$ python -q
>>> import numpy as np
>>> import numpy.linalg as la
>>> np.set_printoptions(precision=1, suppress=True, linewidth=100, floatmode="fixed")
>>> K = np.array([[469, -92, -156, 225, -11, -22, 0, 5],
...     [-92, 306, -25, 57, -35, -100, -107, 51],
...     [-156, -25, 203, -58, 77, 2, -7, 13],
...     [225, 57, -58, 231, 38, -80, -57, 79],
...     [-11, -35, 77, 38, 320, -132, 104, 93],
...     [-22, -100, 2, -80, -132, 245, -77, -89],
...     [0, -107, -7, -57, 104, -77, 301, 85],
...     [5, 51, 13, 79, 93, -89, 85, 297]])
>>> print(K)
[[ 469  -92 -156  225  -11  -22    0    5]
 [ -92  306  -25   57  -35 -100 -107   51]
 [-156  -25  203  -58   77    2   -7   13]
 [ 225   57  -58  231   38  -80  -57   79]
 [ -11  -35   77   38  320 -132  104   93]
 [ -22 -100    2  -80 -132  245  -77  -89]
 [   0 -107   -7  -57  104  -77  301   85]
 [   5   51   13   79   93  -89   85  297]]
>>> L = la.cholesky(K)
>>> L @ L.T
array([[ 469.0,  -92.0, -156.0,  225.0,  -11.0,  -22.0,    0.0,    5.0],
       [ -92.0,  306.0,  -25.0,   57.0,  -35.0, -100.0, -107.0,   51.0],
       [-156.0,  -25.0,  203.0,  -58.0,   77.0,    2.0,   -7.0,   13.0],
       [ 225.0,   57.0,  -58.0,  231.0,   38.0,  -80.0,  -57.0,   79.0],
       [ -11.0,  -35.0,   77.0,   38.0,  320.0, -132.0,  104.0,   93.0],
       [ -22.0, -100.0,    2.0,  -80.0, -132.0,  245.0,  -77.0,  -89.0],
       [   0.0, -107.0,   -7.0,  -57.0,  104.0,  -77.0,  301.0,   85.0],
       [   5.0,   51.0,   13.0,   79.0,   93.0,  -89.0,   85.0,  297.0]])
>>> np.round(K / np.sqrt(np.outer(np.diag(K), np.diag(K))), 1) + 0
array([[ 1.0, -0.2, -0.5,  0.7,  0.0, -0.1,  0.0,  0.0],
       [-0.2,  1.0, -0.1,  0.2, -0.1, -0.4, -0.4,  0.2],
       [-0.5, -0.1,  1.0, -0.3,  0.3,  0.0,  0.0,  0.1],
       [ 0.7,  0.2, -0.3,  1.0,  0.1, -0.3, -0.2,  0.3],
       [ 0.0, -0.1,  0.3,  0.1,  1.0, -0.5,  0.3,  0.3],
       [-0.1, -0.4,  0.0, -0.3, -0.5,  1.0, -0.3, -0.3],
       [ 0.0, -0.4,  0.0, -0.2,  0.3, -0.3,  1.0,  0.3],
       [ 0.0,  0.2,  0.1,  0.3,  0.3, -0.3,  0.3,  1.0]])
>>> print(la.eigvalsh(K).min() > 0)
True
